% ipython --no-banner

In [1]: import numpy as np

In [2]: import numpy.linalg as la

In [3]: np.set_printoptions(precision=2, suppress=True, linewidth=100)

In [4]: rng = np.random.default_rng(84)

In [5]: t = rng.uniform(0, 2 * np.pi, 12)

In [6]: Q, _ = la.qr(np.array([[0.3, 0.8], [2.0, 0.9], [-0.1, 0.9]]))

In [7]: m1 = 5 * np.c_[np.cos(t), np.sin(t)] @ Q.T

In [8]: m1
Out[8]: 
array([[-2.75,  0.77, -4.11],
       [-2.27, -3.87, -2.21],
       [-2.84,  0.24, -4.11],
       [-2.45, -3.53, -2.55],
       [ 2.71, -0.92,  4.1 ],
       [-2.77,  0.68, -4.11],
       [-1.85,  3.11, -3.45],
       [ 2.94,  0.8 ,  3.97],
       [ 2.94,  0.8 ,  3.97],
       [-2.8 , -2.45, -3.34],
       [ 2.63, -1.26,  4.06],
       [ 2.45,  3.52,  2.56]])

In [9]: [round(float(x), 2) for x in la.svd(m1, compute_uv=False)[:3]]
Out[9]: [15.54, 7.65, 0.0]

In [10]: la.matrix_rank(m1, rtol=0.1)
Out[10]: np.int64(2)

In [11]: d = la.norm(m1[:, None] - m1[None], axis=-1)

In [12]: la.norm(m1, axis=1)
Out[12]: array([5., 5., 5., 5., 5., 5., 5., 5., 5., 5., 5., 5.])

In [13]: np.unravel_index(d.round(6).argmax(), d.shape)
Out[13]: (np.int64(3), np.int64(11))

In [14]: d.shape
Out[14]: (12, 12)

In [15]: d.mean(axis=1).argmax()
Out[15]: np.int64(11)

In [16]: print(d[4].round(6).argsort(kind="stable")[:4])
[ 4 10  7  8]

In [17]: t3 = np.stack([m1, -1 * m1, m1[::-1]])

In [18]: (t3 @ m1.T).shape
Out[18]: (3, 12, 12)

In [19]: print(t3.sum(axis=0))
[[ 2.45  3.52  2.56]
 [ 2.63 -1.26  4.06]
 [-2.8  -2.45 -3.34]
 [ 2.94  0.8   3.97]
 [ 2.94  0.8   3.97]
 [-1.85  3.11 -3.45]
 [-2.77  0.68 -4.11]
 [ 2.71 -0.92  4.1 ]
 [-2.45 -3.53 -2.55]
 [-2.84  0.24 -4.11]
 [-2.27 -3.87 -2.21]
 [-2.75  0.77 -4.11]]

In [20]: la.matrix_rank(t3)
Out[20]: array([2, 2, 2])

In [21]: np.einsum("bij,cij->bc", t3, t3)
Out[21]: 
array([[ 300.  , -300.  ,   42.59],
       [-300.  ,  300.  ,  -42.59],
       [  42.59,  -42.59,  300.  ]])

In [22]: X = np.loadtxt("arr.csv", delimiter=",")

In [23]: X
Out[23]: 
array([[ 2., -4.],
       [ 0.,  0.],
       [ 2., -4.]])

In [24]: # rows 0 and 2 are equal

In [25]: np.unique(X.round(6), axis=0).shape
Out[25]: (2, 2)

In [26]: np.allclose(X[:-1].T @ la.lstsq(X[:-1].T, X[-1])[0], X[-1])
Out[26]: True

In [27]: np.round(la.norm(X, 2) / la.norm(X), 2)
Out[27]: np.float64(1.0)

In [28]: x = np.array([5, 4])

In [29]: h = np.maximum(X @ x, 0)

In [30]: print(X * (h > 1e-9)[:, None])
[[ 0. -0.]
 [ 0.  0.]
 [ 0. -0.]]

In [31]: np.tanh(X @ x)
Out[31]: array([-1.,  0., -1.])

In [32]: np.maximum(X @ x, 0) - np.maximum(-X @ x, 0)
Out[32]: array([-6.,  0., -6.])

In [33]: np.flatnonzero(h > 1e-9)
Out[33]: array([], dtype=int64)

In [34]: U, sigma, VT = la.svd(X)

In [35]: print(sigma.round(2) + 0)
[6.32 0.  ]

In [36]: other = U[:, :1] @ np.diag(sigma[:1]) @ VT[:1]

In [37]: round(float(la.norm(X - other) / la.norm(X)), 2)
Out[37]: 0.0

In [38]: data = np.triu(rng.random((3, 3)) < 0.8, 1).astype(int)

In [39]: data = data + data.T

In [40]: data
Out[40]: 
array([[0, 1, 1],
       [1, 0, 1],
       [1, 1, 0]])

In [41]: # symmetric, so the eigenvalues are real

In [42]: C2 = data.T @ data

In [43]: print(la.eigvalsh(C2)[::-1])
[4. 1. 1.]

In [44]: la.svd(data, compute_uv=False) ** 2
Out[44]: array([4., 1., 1.])

In [45]: np.round(np.poly(data), 2) + 0
Out[45]: array([ 1.,  0., -3., -2.])

In [46]: la.eigvals(data)
Out[46]: array([-1.,  2., -1.])

In [47]: np.round(la.det(2 * data), 2), round(float(la.det(data)), 2)
Out[47]: (np.float64(16.0), 2.0)

In [48]: vals, evecs = la.eigh(data)

In [49]: la.eigvalsh(data + 3 * np.eye(3))
Out[49]: array([2., 2., 5.])

In [50]: np.round(evecs @ np.diag(vals) @ evecs.T, 2) + 0
Out[50]: 
array([[0., 1., 1.],
       [1., 0., 1.],
       [1., 1., 0.]])

In [51]: vals.sum(), np.trace(data)
Out[51]: (np.float64(0.0), np.int64(0))

In [52]: np.abs(evecs[:, -1])
Out[52]: array([0.58, 0.58, 0.58])

In [53]: la.svd(data, compute_uv=False)
Out[53]: array([2., 1., 1.])

In [54]: np.round(evecs.T @ evecs, 2) + 0
Out[54]: 
array([[1., 0., 0.],
       [0., 1., 0.],
       [0., 0., 1.]])

In [55]: np.round(evecs.T @ data @ evecs, 2) + 0
Out[55]: 
array([[-1.,  0.,  0.],
       [ 0., -1.,  0.],
       [ 0.,  0.,  2.]])

In [56]: (vals > 1e-8).sum(), (vals < -1e-8).sum()
Out[56]: (np.int64(1), np.int64(2))

In [57]: other = data / la.norm(data, axis=1, keepdims=True)

In [58]: C2 = other @ other.T

In [59]: C2
Out[59]: 
array([[1. , 0.5, 0.5],
       [0.5, 1. , 0.5],
       [0.5, 0.5, 1. ]])

In [60]: print(round(np.degrees(np.arccos(np.clip(C2[2, 0], -1, 1))), 2))
60.0

In [61]: (C2 - 2 * np.eye(3)).round(6).argmax(axis=1)
Out[61]: array([1, 0, 0])

In [62]: x = np.array([1, 3, 0])

In [63]: (data @ x).argmax()
Out[63]: np.int64(2)

In [64]: data @ np.ones(3)
Out[64]: array([2., 2., 2.])

In [65]: data * x
Out[65]: 
array([[0, 3, 0],
       [1, 0, 0],
       [1, 3, 0]])

In [66]: print(np.sign((data @ x).round(6)))
[1 1 1]

In [67]: J = np.load("data.npy")

In [68]: J
Out[68]: 
array([[  1.23,  -0.91,  -0.68],
       [  0.59,  -0.47,  -0.42],
       [ -4.45,   3.37,   1.86],
       [ -1.15,   1.13,  -0.08],
       [ -3.91,   3.27,   1.83],
       [  5.73,  -4.54,  -2.37],
       [ -3.53,   2.  ,   1.22],
       [ 13.51, -10.93,  -5.62],
       [  0.78,  -0.8 ,  -0.09],
       [  2.25,  -2.1 ,  -0.87],
       [  0.11,  -0.36,  -0.03],
       [  3.27,  -2.62,  -0.86],
       [  5.03,  -3.38,  -2.34],
       [  6.07,  -4.83,  -2.32],
       [ -6.53,   5.31,   2.91],
       [ -1.49,   1.4 ,   0.68],
       [  0.95,  -0.63,  -0.44],
       [ -4.36,   3.42,   1.54]])

In [69]: Ac = (J - J.mean(axis=0)) / J.std(axis=0)

In [70]: Ac.std(axis=0)
Out[70]: array([1., 1., 1.])

In [71]: np.argwhere(np.abs(Ac) > 2)
Out[71]: 
array([[7, 0],
       [7, 1],
       [7, 2]])

In [72]: c = la.lstsq(np.delete(Ac, 0, axis=1), Ac[:, 0])[0]

In [73]: np.abs(c).argmax()
Out[73]: np.int64(0)

In [74]: np.round(1 - np.var(Ac[:, 0] - np.delete(Ac, 0, axis=1) @ c), 2)
Out[74]: np.float64(1.0)

In [75]: U, sigma, VT = la.svd(J)

In [76]: np.argmax(sigma[:-1] / (sigma[1:] + 1e-6)) + 1
Out[76]: np.int64(1)

In [77]: sigma
Out[77]: array([27.11,  1.11,  0.8 ])

In [78]: other = U[:, :1] @ np.diag(sigma[:1]) @ VT[:1]

In [79]: la.matrix_rank(J, rtol=0.05)
Out[79]: np.int64(1)

In [80]: round(float(np.abs(J - other).max()), 2)
Out[80]: 0.54

In [81]: hat = J @ la.solve(J.T @ J, J.T)

In [82]: print(np.allclose(hat @ hat, hat))
True

In [83]: C2 = np.cov(J, rowvar=False)

In [84]: np.median(J, axis=0)
Out[84]: array([ 0.69, -0.55, -0.26])

In [85]: np.argwhere(np.triu(np.abs(np.corrcoef(J.T)) > 0.8, 1))
Out[85]: 
array([[0, 1],
       [0, 2],
       [1, 2]])

In [86]: np.argsort(-J.std(axis=0).round(6), kind="stable")
Out[86]: array([0, 1, 2])

In [87]: round(float(np.corrcoef(J[:, 0], J[:, 2])[0, 1]), 2)
Out[87]: -0.99

In [88]: W0 = (rng.random((2, 2)) < 0.3) + np.eye(2)

In [89]: W0 /= W0.sum(axis=1, keepdims=True)

In [90]: W0
Out[90]: 
array([[1. , 0. ],
       [0.5, 0.5]])

In [91]: # triangular, det is the product of the diagonal

In [92]: idx = rng.permutation(2)

In [93]: other = W0[:, idx] * rng.choice([-1, 1], 2)

In [94]: other
Out[94]: 
array([[-1. , -0. ],
       [-0.5, -0.5]])

In [95]: U, _, VT = la.svd(W0.T @ other)

In [96]: np.round(la.lstsq(W0, other)[0], 2) + 0
Out[96]: 
array([[-1.,  0.],
       [ 0., -1.]])

In [97]: np.round(U @ VT, 2) + 0
Out[97]: 
array([[-1.,  0.],
       [ 0., -1.]])

In [98]: vals, evecs = la.eig(W0)

In [99]: np.sort(la.eigvals(la.inv(W0)))
Out[99]: array([1., 2.])

In [100]: np.sort(la.eigvals(W0 @ W0))
Out[100]: array([0.25, 1.  ])

In [101]: np.sort(la.eigvals(W0.T))
Out[101]: array([0.5, 1. ])

In [102]: np.sort(la.eigvals(W0))
Out[102]: array([0.5, 1. ])

In [103]: print(np.prod(np.diag(W0)), np.round(la.det(W0), 2))
0.5 0.5

In [104]: other = np.array([[0, 0], [1, 0]])

In [105]: print(np.vstack([X, other.T]).shape)
(5, 2)

In [106]: X @ other
Out[106]: 
array([[-4.,  0.],
       [ 0.,  0.],
       [-4.,  0.]])

In [107]: print(la.matrix_rank(np.vstack([X, other.T])))
2

In [108]: np.einsum("ij,ij->", X, other)
ValueError: operands could not be broadcast together with remapped shapes [original->remapped]: (3,2)->(3,2) (2,2)->(2,2) 


In [109]: print(np.einsum("ik,kj->ji", X, other))
[[-4.  0. -4.]
 [ 0.  0.  0.]]

In [110]: arr = np.array([[3.85, -1.97, -2.04],
     ...:     [3.94, -2.01, -2.01],
     ...:     [3.97, -1.94, -1.93],
     ...:     [3.99, -1.89, -1.98],
     ...:     [4.01, -2.02, -1.96],
     ...:     [4.03, -2.06, -1.86],
     ...:     [-1.01, 1.97, -1.01],
     ...:     [-0.98, 1.98, -0.96],
     ...:     [-1.03, 2.08, -1.0],
     ...:     [-0.92, 1.93, -0.91],
     ...:     [-0.99, 1.99, -0.99],
     ...:     [-1.05, 1.97, -0.95]])

In [111]: t3 = np.stack([J, 5 * J, J[::-1]])

In [112]: (t3 @ J.T).shape
Out[112]: (3, 18, 18)

In [113]: la.norm(t3, axis=(1, 2))
Out[113]: array([ 27.15, 135.73,  27.15])

In [114]: la.matrix_rank(t3.reshape(3, -1))
Out[114]: np.int64(2)

In [115]: Q, evecs = la.qr(arr[:, :2])[0], la.qr(arr[:, 2:])[0]

In [116]: sigma = la.svd(Q.T @ evecs, compute_uv=False)

In [117]: sigma
Out[117]: array([1.])

In [118]: print(np.degrees(np.arccos(sigma.clip(0, 1))))
[3.04]

In [119]: round(la.norm(Q @ Q.T - evecs @ evecs.T, 2), 2)
Out[119]: np.float64(1.0)

In [120]: F = np.load("sample16.npy")

In [121]: F
Out[121]: 
array([[ 1.,  0.,  0.],
       [ 0.,  0.,  1.],
       [ 0., -1.,  0.]])

In [122]: # splits into 2 blocks

In [123]: other = F + rng.integers(-2, 3, (3, 1)) @ rng.integers(-2, 3, (1, 3))

In [124]: print(other)
[[-1.  1. -2.]
 [ 4. -2.  5.]
 [-2.  0. -2.]]

In [125]: la.matrix_rank(other - F, tol=1e-8)
Out[125]: np.int64(1)

In [126]: np.round(la.svd(other - F, compute_uv=False), 2) + 0
Out[126]: array([7.35, 0.  , 0.  ])

In [127]: np.abs(other - F).sum(axis=1)
Out[127]: array([ 5., 10.,  5.])

In [128]: other - F
Out[128]: 
array([[-2.,  1., -2.],
       [ 4., -2.,  4.],
       [-2.,  1., -2.]])

In [129]: np.allclose(other @ other.T, other.T @ other)
Out[129]: False

In [130]: np.round(la.det(other), 2)
Out[130]: np.float64(2.0)

In [131]: other.inv()
AttributeError: 'numpy.ndarray' object has no attribute 'inv'


In [132]: feats = np.load("run2.npy")

In [133]: feats
Out[133]: 
array([[-2,  7, -8],
       [ 1, -9, -9],
       [-6, -9, 11]])

In [134]: other = feats + rng.integers(-2, 3, (3, 2)) @ rng.integers(-2, 3, (2, 3))

In [135]: other
Out[135]: 
array([[ -4,   6,  -7],
       [  4,  -5, -10],
       [ -4, -13,   9]])

In [136]: np.abs(other - feats).sum(axis=1)
Out[136]: array([4, 8, 8])

In [137]: other - feats
Out[137]: 
array([[-2, -1,  1],
       [ 3,  4, -1],
       [ 2, -4, -2]])

In [138]: r0 = np.array([1, -2, 1])

In [139]: other = F + np.outer(r0, np.eye(3)[0])

In [140]: print(other)
[[ 2.  0.  0.]
 [-2.  0.  1.]
 [ 1. -1.  0.]]

In [141]: la.matrix_rank(other - F)
Out[141]: np.int64(1)

In [142]: r = la.matrix_rank(X)

In [143]: print(r)
1

In [144]: N = la.svd(X)[2][r:].T

In [145]: print([int(la.matrix_rank(X[:, :j + 1])) for j in range(2)])
[1, 1]

In [146]: np.allclose(X @ N, 0)
Out[146]: True

In [147]: np.round(X @ N, 2) + 0
Out[147]: 
array([[0.],
       [0.],
       [0.]])

In [148]: la.matrix_rank(X.T @ X), la.matrix_rank(X @ X.T)
Out[148]: (np.int64(1), np.int64(1))

In [149]: N[:, 0] / N[np.abs(N[:, 0]).round(6).argmax(), 0]
Out[149]: array([1. , 0.5])

In [150]: print([int(la.matrix_rank(X[:i])) for i in range(1, len(X) + 1)])
[1, 1, 1]

In [151]: N @ N.T
Out[151]: 
array([[0.8, 0.4],
       [0.4, 0.2]])

In [152]: Ac = m1 - m1.mean(axis=1)
ValueError: operands could not be broadcast together with shapes (12,3) (12,) 


In [153]: Ac = m1 - m1.mean(axis=0)

In [154]: U, sigma, VT = la.svd(Ac, full_matrices=False)

In [155]: round((sigma ** 2).sum() ** 2 / (sigma ** 4).sum(), 2)
Out[155]: np.float64(1.46)

In [156]: np.searchsorted(np.cumsum(sigma ** 2) / (sigma ** 2).sum(), 0.9) + 1
Out[156]: np.int64(2)

In [157]: np.abs(U[:, 0]).argmax()
Out[157]: np.int64(7)

In [158]: Q, evecs = la.qr(feats[:, :1])[0], la.qr(feats[:, 1:])[0]

In [159]: sigma = la.svd(Q.T @ evecs, compute_uv=False)

In [160]: np.degrees(np.arccos(sigma.clip(0, 1)))
Out[160]: array([53.94])

In [161]: (sigma > 0.9).sum()
Out[161]: np.int64(0)

In [162]: sigma
Out[162]: array([0.59])
